$ python -q
>>> import numpy as np
>>> from numpy import linalg as LA
>>> np.set_printoptions(precision=1, suppress=True, linewidth=120)
>>> arr = np.array([[3, 4, 5], [6, 7, 8], [9, 10, 11], [12, 13, 14]])
>>> Y = np.array([[-3, -2], [0, -3]])
>>> cent = np.kron(Y, arr)
>>> np.round(LA.norm(cent, 2), 1), round(LA.norm(Y, 2) * LA.norm(arr, 2), 1)
(np.float64(132.2), np.float64(132.2))
>>> rng = np.random.default_rng(111)
>>> Y = arr + rng.integers(-2, 3, (4, 2)) @ rng.integers(-2, 3, (2, 3))
>>> Y
array([[ 7,  8,  3],
       [12, 12,  7],
       [11, 11, 12],
       [ 8, 10, 14]])
>>> np.abs(Y - arr).sum(axis=1)
array([10, 12,  4,  7])
>>> Y - arr
array([[ 4,  4, -2],
       [ 6,  5, -1],
       [ 2,  1,  1],
       [-4, -3,  0]])
>>> arr @ arr
Traceback (most recent call last):
  File "<python-input-12>", line 1, in <module>
    arr @ arr
    ~~~~^~~~~
ValueError: matmul: Input operand 1 has a mismatch in its core dimension 0, with gufunc signature (n?,k),(k,m?)->(n?,m?) (size 4 is different from 3)
>>> gram = arr.T @ arr
>>> np.round(LA.eigvalsh(gram)[::-1], 1) + 0
array([1008.9,    1.1,    0. ])
>>> gram
array([[270, 300, 330],
       [300, 334, 368],
       [330, 368, 406]])
>>> np.round(LA.norm(gram, 2) / LA.norm(gram), 1)
np.float64(1.0)
>>> left, sig, VT = LA.svd(arr)
>>> vecs = VT[:(sig > 1e-8).sum()]
>>> vec = arr[3] + 2 * arr[0] + rng.integers(2) * np.eye(3)[0]
>>> print(vec)
[18. 21. 24.]
>>> np.allclose(vecs.T @ vecs @ vec, vec)
True
>>> np.diag(vecs.T @ vecs)
array([0.8, 0.3, 0.8])
>>> feats = np.load("arr.npy")
>>> print(feats)
[[ -57    5]
 [   1 -100]]
>>> left, sig, VT = LA.svd(arr)
>>> sig.round(1) + 0
array([31.8,  1. ,  0. ])
>>> np.argmax(sig[:-1] / (sig[1:] + 1e-6)) + 1
np.int64(2)
>>> Y = left[:, :2] @ np.diag(sig[:2]) @ VT[:2]
>>> print(LA.matrix_rank(Y))
2
>>> Y
array([[ 3.,  4.,  5.],
       [ 6.,  7.,  8.],
       [ 9., 10., 11.],
       [12., 13., 14.]])
>>> LA.matrix_rank(arr, rtol=0.05)
np.int64(1)
>>> round(LA.norm(arr - Y, 2), 1), round(float(sig[2]), 1)
(np.float64(0.0), 0.0)
>>> W1 = np.array([[0, 6], [-8, -2]])
>>> beta = np.array([-5, 4])
>>> act = np.maximum(feats @ W1 + beta, 0)
>>> (act > 0).mean(axis=0)
array([0.5, 0.5])
>>> act
array([[  0,   0],
       [795, 210]])
>>> LA.matrix_rank(act)
np.int64(1)
>>> cent = np.array([[2, 4], [-4, 4]])
>>> (act @ cent).round(6).argmax(axis=1)
array([0, 1])
>>> act @ cent
array([[   0,    0],
       [ 750, 4020]])
>>> LA.norm(feats, axis=1)
array([ 57.2, 100. ])
>>> LA.norm(feats, axis=1).argmax()
np.int64(1)
>>> LA.norm(feats, axis=0)
array([ 57. , 100.1])
>>> round(float(LA.norm(feats[0] - feats[1])), 1)
120.0
>>> np.round(LA.norm(feats[0], 1), 1), round(LA.norm(feats[0], np.inf), 1)
(np.float64(62.0), np.float64(57.0))
>>> vec = np.array([1, 2])
>>> print(np.sign((feats @ vec).round(6)))
[-1 -1]
>>> print((feats * vec).sum(axis=1))
[ -47 -199]
>>> feats @ vec
array([ -47, -199])
>>> u = np.array([1, 3])
>>> Y = feats + np.outer(u, np.eye(2)[0])
>>> LA.matrix_rank(Y - feats)
np.int64(1)
>>> J = np.load("data.npy")
>>> J
array([[-0.3, -0.7,  0.8],
       [-0.1, -0.3,  0.5],
       [ 0.5,  1.8,  0.7],
       [ 0.1,  0.4,  0.5],
       [-1.8, -7.1, -1.3],
       [-0.6, -2.6, -0.3],
       [-0.1, -0.3, -1.4],
       [-0.7, -3. ,  1.1],
       [ 1. ,  4.1,  0. ],
       [-1.3, -5.5, -1.4],
       [ 1.8,  7.3,  0.2],
       [ 0.4,  1.6, -1.3],
       [ 1.3,  4.7,  0.9],
       [ 0.4,  1.7, -1.6]])
>>> cen = J - J.mean(axis=0)
>>> vecs = LA.svd(cen)[2][:2]
>>> Y = cen - cen @ vecs.T @ vecs
>>> print((cen @ vecs.T).std(axis=0))
[3.9 0.9]
>>> print(np.round(np.cov(cen @ vecs.T, rowvar=False), 1) + 0)
[[16.3  0. ]
 [ 0.   0.9]]
